% ipython --no-banner

In [1]: import numpy as np

In [2]: np.set_printoptions(precision=3, suppress=True, linewidth=120, floatmode="fixed")

In [3]: data = np.load("sample7.npy")

In [4]: print(data)
[[-1.000  0.000  2.000]
 [ 0.000 -2.000  0.000]
 [ 2.000  0.000  2.000]]

In [5]: # 2 blocks once reordered

In [6]: print(np.all(np.linalg.eigvalsh(data) > 0))
False

In [7]: M2 = data / np.linalg.norm(data, axis=1, keepdims=True)

In [8]: cov = M2 @ M2.T

In [9]: print(np.round(np.degrees(np.arccos(np.clip(cov[0, 2], -1, 1))), 3))
71.565

In [10]: print(np.argwhere(np.triu(np.abs(cov) > 0.95, 1)))
[]

In [11]: print(np.linalg.norm(M2, axis=1))
[1.000 1.000 1.000]

In [12]: print((np.abs(cov) > 0.9).astype(int))
[[1 0 0]
 [0 1 0]
 [0 0 1]]

In [13]: J = np.loadtxt("x.csv", delimiter=",")

In [14]: print(J)
[[ 3.000  3.000  3.000  3.000  3.000  3.000]
 [ 3.000  6.000  6.000  6.000  6.000  6.000]
 [ 3.000  6.000  9.000  9.000  9.000  9.000]
 [ 3.000  6.000  9.000 12.000 12.000 12.000]
 [ 3.000  6.000  9.000 12.000 15.000 15.000]
 [ 3.000  6.000  9.000 12.000 15.000 18.000]]

In [15]: x0 = np.ones(6)

In [16]: for _ in range(5):
    ...:     x0 = J @ x0
    ...:     x0 /= np.linalg.norm(x0)
    ...:     print(round(x0 @ J @ x0, 3))
    ...: 
51.555
51.62
51.621
51.621
51.621

In [17]: print(x0)
[0.133 0.258 0.368 0.457 0.519 0.551]

In [18]: r0 = np.array([3, 1, 0, 0, 0, 0])

In [19]: M2 = J + np.outer(r0, np.eye(6)[4])

In [20]: print(np.linalg.matrix_rank(np.linalg.inv(M2) - np.linalg.inv(J), tol=1e-8))
1

In [21]: print(np.linalg.matrix_rank(M2 - J))
1

In [22]: print(M2)
[[ 3.000  3.000  3.000  3.000  6.000  3.000]
 [ 3.000  6.000  6.000  6.000  7.000  6.000]
 [ 3.000  6.000  9.000  9.000  9.000  9.000]
 [ 3.000  6.000  9.000 12.000 12.000 12.000]
 [ 3.000  6.000  9.000 12.000 15.000 15.000]
 [ 3.000  6.000  9.000 12.000 15.000 18.000]]

In [23]: Lm = np.linalg.cholesky(J)

In [24]: print(round(np.prod(np.diag(Lm)) ** 2, 3), round(float(np.linalg.det(J)), 3))
729.0 729.0

In [25]: print(np.diag(Lm) ** 2)
[3.000 3.000 3.000 3.000 3.000 3.000]

In [26]: print(Lm @ Lm.T)
[[ 3.000  3.000  3.000  3.000  3.000  3.000]
 [ 3.000  6.000  6.000  6.000  6.000  6.000]
 [ 3.000  6.000  9.000  9.000  9.000  9.000]
 [ 3.000  6.000  9.000 12.000 12.000 12.000]
 [ 3.000  6.000  9.000 12.000 15.000 15.000]
 [ 3.000  6.000  9.000 12.000 15.000 18.000]]

In [27]: O, Rm = np.linalg.qr(J)

In [28]: print(np.abs(np.diag(Rm)))
[7.348 2.739 2.683 2.598 2.449 2.121]

In [29]: print(O @ Rm)
[[ 3.000  3.000  3.000  3.000  3.000  3.000]
 [ 3.000  6.000  6.000  6.000  6.000  6.000]
 [ 3.000  6.000  9.000  9.000  9.000  9.000]
 [ 3.000  6.000  9.000 12.000 12.000 12.000]
 [ 3.000  6.000  9.000 12.000 15.000 15.000]
 [ 3.000  6.000  9.000 12.000 15.000 18.000]]

In [30]: print(O.round(3) + 0)
[[-0.408  0.913  0.000  0.000  0.000  0.000]
 [-0.408 -0.183  0.894  0.000  0.000  0.000]
 [-0.408 -0.183 -0.224  0.866  0.000  0.000]
 [-0.408 -0.183 -0.224 -0.289  0.816  0.000]
 [-0.408 -0.183 -0.224 -0.289 -0.408 -0.707]
 [-0.408 -0.183 -0.224 -0.289 -0.408  0.707]]

In [31]: print(round(abs(Rm[0, 0]), 3), np.round(np.linalg.norm(J[:, 0]), 3))
7.348 7.348

In [32]: ev, V = np.linalg.eigh(J)

In [33]: x0 = np.array([-1, -5, 3, -5, -4, 5])

In [34]: print(round(x0 @ J @ x0 / (x0 @ x0), 3), round(ev[0], 3), round(float(ev[-1]), 3))
3.802 0.796 51.621

In [35]: print(np.linalg.eigvalsh(J[1:, 1:]))
[ 0.824  1.110  1.953  5.364 50.749]

In [36]: print((np.sign(V[:, -1].round(6)) == np.sign(V[0, -1].round(6))).astype(int))
[1 1 1 1 1 1]

In [37]: print(np.abs(J).sum(axis=1).max(), np.round(np.abs(ev).max(), 3))
63.0 51.621

In [38]: print(V * np.maximum(ev, 0) @ V.T)
[[ 3.000  3.000  3.000  3.000  3.000  3.000]
 [ 3.000  6.000  6.000  6.000  6.000  6.000]
 [ 3.000  6.000  9.000  9.000  9.000  9.000]
 [ 3.000  6.000  9.000 12.000 12.000 12.000]
 [ 3.000  6.000  9.000 12.000 15.000 15.000]
 [ 3.000  6.000  9.000 12.000 15.000 18.000]]

In [39]: M2 = np.array([[2, 4, -9, -1, 2],
    ...:     [8, 7, -8, 2, 7],
    ...:     [-6, -1, -9, -1, 5],
    ...:     [8, -2, -5, 1, 6],
    ...:     [2, 3, -4, 3, -6]])

In [40]: M = M2.T @ M2

In [41]: print(M)
[[ 172   60  -76   34   66]
 [  60   79  -85   18   22]
 [ -76  -85  267  -15 -125]
 [  34   18  -15   16   -5]
 [  66   22 -125   -5  150]]

In [42]: Lm = np.linalg.cholesky(M)

In [43]: print(M / np.sqrt(np.outer(np.diag(M), np.diag(M))))
[[ 1.000  0.515 -0.355  0.648  0.411]
 [ 0.515  1.000 -0.585  0.506  0.202]
 [-0.355 -0.585  1.000 -0.229 -0.625]
 [ 0.648  0.506 -0.229  1.000 -0.102]
 [ 0.411  0.202 -0.625 -0.102  1.000]]

In [44]: print(Lm @ Lm.T)
[[ 172.000   60.000  -76.000   34.000   66.000]
 [  60.000   79.000  -85.000   18.000   22.000]
 [ -76.000  -85.000  267.000  -15.000 -125.000]
 [  34.000   18.000  -15.000   16.000   -5.000]
 [  66.000   22.000 -125.000   -5.000  150.000]]

In [45]: print(np.diag(Lm) ** 2)
[172.000  58.070 174.509   8.409  45.908]

In [46]: x0 = np.ones(5)

In [47]: for _ in range(3):
    ...:     x0 = M @ x0
    ...:     x0 /= np.linalg.norm(x0)
    ...:     print(round(x0 @ M @ x0, 3))
    ...: 
277.428
396.988
420.388

In [48]: print(x0)
[ 0.501  0.298 -0.676  0.088  0.442]

In [49]: rng = np.random.default_rng(87938)

In [50]: lab = rng.permutation(5)

In [51]: print(lab)
[3 2 1 0 4]

In [52]: M2 = M[lab][:, lab]

In [53]: print(np.sort(np.abs(np.linalg.eigvals(M2))))
[  4.893  25.518  92.292 137.921 423.375]

In [54]: E = np.array([[-3.0, 0.0, 0.0, 0.0, 0.0],
    ...:     [0.0, 1.0, 6.0, 4.0, 0.0],
    ...:     [0.0, 6.0, 6.0, 6.0, 0.0],
    ...:     [0.0, 4.0, 6.0, 1.0, 0.0],
    ...:     [0.0, 0.0, 0.0, 0.0, -3.0]])

In [55]: print(E)
[[-3.000  0.000  0.000  0.000  0.000]
 [ 0.000  1.000  6.000  4.000  0.000]
 [ 0.000  6.000  6.000  6.000  0.000]
 [ 0.000  4.000  6.000  1.000  0.000]
 [ 0.000  0.000  0.000  0.000 -3.000]]

In [56]: lab = rng.permutation(5)

In [57]: print(lab)
[4 1 0 3 2]

In [58]: M2 = E[lab][:, lab]

In [59]: print(np.diag(M2))
[-3.000  1.000 -3.000  1.000  6.000]

In [60]: print(np.allclose(M2, E))
False

In [61]: print(np.sort(np.abs(np.linalg.eigvals(M2))))
[ 3.000  3.000  3.000  3.000 14.000]

In [62]: print(M2)
[[-3.000  0.000  0.000  0.000  0.000]
 [ 0.000  1.000  0.000  4.000  6.000]
 [ 0.000  0.000 -3.000  0.000  0.000]
 [ 0.000  4.000  0.000  1.000  6.000]
 [ 0.000  6.000  0.000  6.000  6.000]]
